% python3 -q
>>> import numpy as np
>>> from numpy import linalg as LA
>>> np.set_printoptions(precision=2, suppress=True, linewidth=140)
>>> def rd(a):
...     return np.round(a, 2) + 0
... 
>>> J = np.load("out7.npy")
>>> rd(J)
array([[-0.45, -1.66,  0.67,  0.18, -0.58,  0.47],
       [-0.32, -0.78, -0.06, -0.45,  1.45, -1.  ],
       [ 0.65, -0.5 , -0.91, -1.27, -0.84, -0.41],
       [-1.16,  0.52,  0.46, -1.35,  0.03,  0.6 ],
       [-0.84,  0.31,  0.34,  0.29, -0.92, -1.46],
       [ 1.1 ,  0.17,  1.54, -0.51,  0.01, -0.34]])
>>> r0 = np.array([1, -3, 0])
>>> rd(np.convolve(J[4], r0))
array([-0.84,  2.84, -0.6 , -0.73, -1.8 ,  1.31,  4.39,  0.  ])
>>> rd(J[:, 2] @ J[:, 0])
np.float64(0.0)
>>> rd(LA.norm(J, axis=0))
array([2., 2., 2., 2., 2., 2.])
>>> arr = np.array([[3, 0, 0, 0, 0, 0],
...     [-1, -1, 0, 0, 0, 0],
...     [-3, -1, 0, 0, 0, 0],
...     [0, 0, 3, 0, 0, 0],
...     [0, 0, -1, -1, 0, 0],
...     [0, 0, -3, -1, 0, 0],
...     [0, 0, 0, 0, 3, 0],
...     [0, 0, 0, 0, -1, -1],
...     [0, 0, 0, 0, -3, -1]])
>>> gram = arr.T @ arr
>>> gram
array([[19,  4,  0,  0,  0,  0],
       [ 4,  2,  0,  0,  0,  0],
       [ 0,  0, 19,  4,  0,  0],
       [ 0,  0,  4,  2,  0,  0],
       [ 0,  0,  0,  0, 19,  4],
       [ 0,  0,  0,  0,  4,  2]])
>>> LA.matrix_rank(gram)
np.int64(6)
>>> rd(LA.svd(arr, compute_uv=False) ** 2)
array([19.89, 19.89, 19.89,  1.11,  1.11,  1.11])
>>> w, V = LA.eigh(gram)
>>> (w > 1e-8).sum(), (w < -1e-8).sum()
(np.int64(6), np.int64(0))
>>> rd(V @ np.diag(w) @ V.T)
array([[19.,  4.,  0.,  0.,  0.,  0.],
       [ 4.,  2.,  0.,  0.,  0.,  0.],
       [ 0.,  0., 19.,  4.,  0.,  0.],
       [ 0.,  0.,  4.,  2.,  0.,  0.],
       [ 0.,  0.,  0.,  0., 19.,  4.],
       [ 0.,  0.,  0.,  0.,  4.,  2.]])
>>> np.unique(w.round(6) + 0, return_counts=True)[1]
array([3, 3])
>>> rd(w)
array([ 1.11,  1.11,  1.11, 19.89, 19.89, 19.89])
>>> rd(LA.eigvalsh(gram + -1 * np.eye(6)))
array([ 0.11,  0.11,  0.11, 18.89, 18.89, 18.89])
>>> rd(LA.eigvalsh(gram @ gram))
array([  1.22,   1.22,   1.22, 395.78, 395.78, 395.78])
>>> U, s, vt = LA.svd(arr, full_matrices=False)
>>> rd(s / s[0])
array([1.  , 1.  , 1.  , 0.24, 0.24, 0.24])
>>> np.allclose(U * s @ vt, arr)
True
>>> rd(U.T @ arr @ vt.T)
array([[4.46, 0.  , 0.  , 0.  , 0.  , 0.  ],
       [0.  , 4.46, 0.  , 0.  , 0.  , 0.  ],
       [0.  , 0.  , 4.46, 0.  , 0.  , 0.  ],
       [0.  , 0.  , 0.  , 1.05, 0.  , 0.  ],
       [0.  , 0.  , 0.  , 0.  , 1.05, 0.  ],
       [0.  , 0.  , 0.  , 0.  , 0.  , 1.05]])
>>> rd(np.cumsum(s ** 2) / np.sum(s ** 2))
array([0.32, 0.63, 0.95, 0.96, 0.98, 1.  ])
>>> r0, r1 = arr[7], arr[1]
>>> r0 @ r0
np.int64(2)
>>> pr = (r0 @ r1) / (r0 @ r0) * r0
>>> LA.matrix_rank(np.outer(r0, r1))
np.int64(1)
>>> (r1 - pr) @ r0
np.float64(0.0)
>>> pr
array([ 0.,  0.,  0.,  0., -0., -0.])
